In [1]: import numpy as np

In [2]: np.set_printoptions(precision=3, suppress=True, linewidth=140, sign=" ")

In [3]: def rd(a):
   ...:     return np.round(a, 3) + 0
   ...: 

In [4]: arr = np.load("case1.npy")

In [5]: arr
Out[5]: 
array([[  -0.047,  -98.904,  -39.199],
       [  -1.069, -102.189,  -39.532],
       [   0.67 ,  -98.815,  -39.277],
       [  -0.644, -101.995,  -40.712],
       [  -0.362, -101.544,  -39.374],
       [  -1.393,  -98.604,  -39.672],
       [  -0.29 , -100.145,  -40.634],
       [  -0.111, -100.701,  -41.15 ],
       [   0.757, -100.475,  -39.595],
       [   1.061, -100.392,  -42.2  ],
       [   0.38 ,  -98.458,  -40.43 ]])

In [6]: r0, g = arr[3], arr[7]

In [7]: rd(r0 @ g)
Out[7]: np.float64(11946.369)

In [8]: p = (r0 @ g) / (r0 @ r0) * r0

In [9]: rd(g - p)
Out[9]: array([ 0.527,  0.326, -0.824])

In [10]: x = np.array([1, 0, 2])

In [11]: target = arr @ x

In [12]: rd(np.linalg.solve(arr.T @ arr, arr.T @ target))
Out[12]: array([ 1.,  0.,  2.])

In [13]: rd(target)
Out[13]: array([-78.445, -80.133, -77.884, -82.068, -79.11 , -80.737, -81.558, -82.411, -78.433, -83.339, -80.48 ])

In [14]: rd(np.linalg.lstsq(arr, target)[0])
Out[14]: array([ 1.,  0.,  2.])

In [15]: rng = np.random.default_rng(91699)

In [16]: target = target + 0.05 * rng.normal(size=11)

In [17]: rd(target)
Out[17]: array([-78.552, -80.135, -77.842, -82.006, -79.118, -80.713, -81.574, -82.468, -78.374, -83.328, -80.433])

In [18]: coef, *_ = np.linalg.lstsq(arr, target)

In [19]: rd(arr.T @ (target - arr @ coef))
Out[19]: array([ 0.,  0.,  0.])
